$ ipython --no-banner

In [1]: import numpy as np

In [2]: np.set_printoptions(suppress=True, linewidth=100)

In [3]: F = np.minimum.outer(np.arange(1, 7), np.arange(1, 7)) * -3

In [4]: F
Out[4]: 
array([[ -3,  -3,  -3,  -3,  -3,  -3],
       [ -3,  -6,  -6,  -6,  -6,  -6],
       [ -3,  -6,  -9,  -9,  -9,  -9],
       [ -3,  -6,  -9, -12, -12, -12],
       [ -3,  -6,  -9, -12, -15, -15],
       [ -3,  -6,  -9, -12, -15, -18]])

In [5]: # symmetric

In [6]: print(round(float(np.linalg.eigvalsh(F).min()), 2))
-51.62

In [7]: data = np.load("a.npy")

In [8]: data
Out[8]: 
array([[14.,  6.,  0., -9., -3., -3., -3., -3.,  3., -3., -3.,  0.],
       [ 6.,  9.,  0., -6., -2., -2., -2., -2.,  2., -2., -2.,  0.],
       [ 0.,  0.,  5.,  0.,  0.,  0.,  0.,  0.,  0.,  0.,  0.,  0.],
       [-9., -6.,  0., 14.,  3.,  3.,  3.,  3., -3.,  3.,  3.,  0.],
       [-3., -2.,  0.,  3.,  6.,  1.,  1.,  1., -1.,  1.,  1.,  0.],
       [-3., -2.,  0.,  3.,  1.,  6.,  1.,  1., -1.,  1.,  1.,  0.],
       [-3., -2.,  0.,  3.,  1.,  1.,  6.,  1., -1.,  1.,  1.,  0.],
       [-3., -2.,  0.,  3.,  1.,  1.,  1.,  6., -1.,  1.,  1.,  0.],
       [ 3.,  2.,  0., -3., -1., -1., -1., -1.,  6., -1., -1.,  0.],
       [-3., -2.,  0.,  3.,  1.,  1.,  1.,  1., -1.,  6.,  1.,  0.],
       [-3., -2.,  0.,  3.,  1.,  1.,  1.,  1., -1.,  1.,  6.,  0.],
       [ 0.,  0.,  0.,  0.,  0.,  0.,  0.,  0.,  0.,  0.,  0.,  5.]])

In [9]: low = np.linalg.cholesky(data)

In [10]: np.round(np.diag(low) ** 2, 2)
Out[10]: array([14.  ,  6.43,  5.  ,  7.5 ,  5.19,  5.18,  5.17,  5.17,  5.16,  5.16,  5.15,  5.  ])

In [11]: print(np.round(data / np.sqrt(np.outer(np.diag(data), np.diag(data))), 2))
[[ 1.    0.53  0.   -0.64 -0.33 -0.33 -0.33 -0.33  0.33 -0.33 -0.33  0.  ]
 [ 0.53  1.    0.   -0.53 -0.27 -0.27 -0.27 -0.27  0.27 -0.27 -0.27  0.  ]
 [ 0.    0.    1.    0.    0.    0.    0.    0.    0.    0.    0.    0.  ]
 [-0.64 -0.53  0.    1.    0.33  0.33  0.33  0.33 -0.33  0.33  0.33  0.  ]
 [-0.33 -0.27  0.    0.33  1.    0.17  0.17  0.17 -0.17  0.17  0.17  0.  ]
 [-0.33 -0.27  0.    0.33  0.17  1.    0.17  0.17 -0.17  0.17  0.17  0.  ]
 [-0.33 -0.27  0.    0.33  0.17  0.17  1.    0.17 -0.17  0.17  0.17  0.  ]
 [-0.33 -0.27  0.    0.33  0.17  0.17  0.17  1.   -0.17  0.17  0.17  0.  ]
 [ 0.33  0.27  0.   -0.33 -0.17 -0.17 -0.17 -0.17  1.   -0.17 -0.17  0.  ]
 [-0.33 -0.27  0.    0.33  0.17  0.17  0.17  0.17 -0.17  1.    0.17  0.  ]
 [-0.33 -0.27  0.    0.33  0.17  0.17  0.17  0.17 -0.17  0.17  1.    0.  ]
 [ 0.    0.    0.    0.    0.    0.    0.    0.    0.    0.    0.    1.  ]]

In [12]: np.linalg.eigvalsh(data).min() > 0
Out[12]: np.True_
